$ python -q
>>> import numpy as np
>>> from numpy import linalg as LA
>>> np.set_printoptions(suppress=True, linewidth=120)
>>> E = np.loadtxt("a.csv", delimiter=",")
>>> E
array([[-2., -1.,  1., -1., -2., -2.,  0.],
       [ 0., -1.,  1.,  1., -1.,  0.,  0.],
       [ 2., -2., -2., -1.,  1.,  2.,  0.],
       [-1., -1., -2.,  0., -1., -1.,  0.],
       [ 2.,  0.,  0., -2.,  2., -1.,  0.],
       [-1., -2., -1.,  0.,  2., -2.,  0.],
       [ 0.,  0.,  0.,  0.,  0.,  0.,  9.]])
>>> C2 = E.T @ E
>>> np.diag(C2)
array([14., 11., 11.,  7., 15., 14., 81.])
>>> np.trace(C2), (E ** 2).sum()
(np.float64(153.0), np.float64(153.0))
>>> C2
array([[14.,  1., -3., -4.,  9.,  9.,  0.],
       [ 1., 11.,  6.,  2., -2.,  3.,  0.],
       [-3.,  6., 11.,  2., -5., -2.,  0.],
       [-4.,  2.,  2.,  7., -4.,  2.,  0.],
       [ 9., -2., -5., -4., 15.,  1.,  0.],
       [ 9.,  3., -2.,  2.,  1., 14.,  0.],
       [ 0.,  0.,  0.,  0.,  0.,  0., 81.]])
>>> np.round(LA.svd(E, compute_uv=False) ** 2, 2)
array([81.  , 30.35, 19.92, 11.55,  5.63,  3.77,  0.77])
>>> (E @ E.T).shape
(7, 7)
>>> np.allclose(C2, C2.T)
True
>>> A2 = LA.inv(E)
>>> (np.abs(A2) > 1e-9).astype(int)
array([[1, 1, 1, 1, 1, 1, 0],
       [1, 1, 1, 1, 1, 1, 0],
       [1, 1, 1, 1, 1, 1, 0],
       [1, 1, 1, 1, 1, 1, 0],
       [1, 1, 1, 1, 1, 1, 0],
       [1, 1, 1, 1, 1, 1, 0],
       [0, 0, 0, 0, 0, 0, 1]])
>>> np.round(LA.det(E) * LA.det(A2), 2)
np.float64(1.0)
>>> round(LA.cond(E), 2)
np.float64(10.26)
>>> np.allclose(A2, E.T)
False
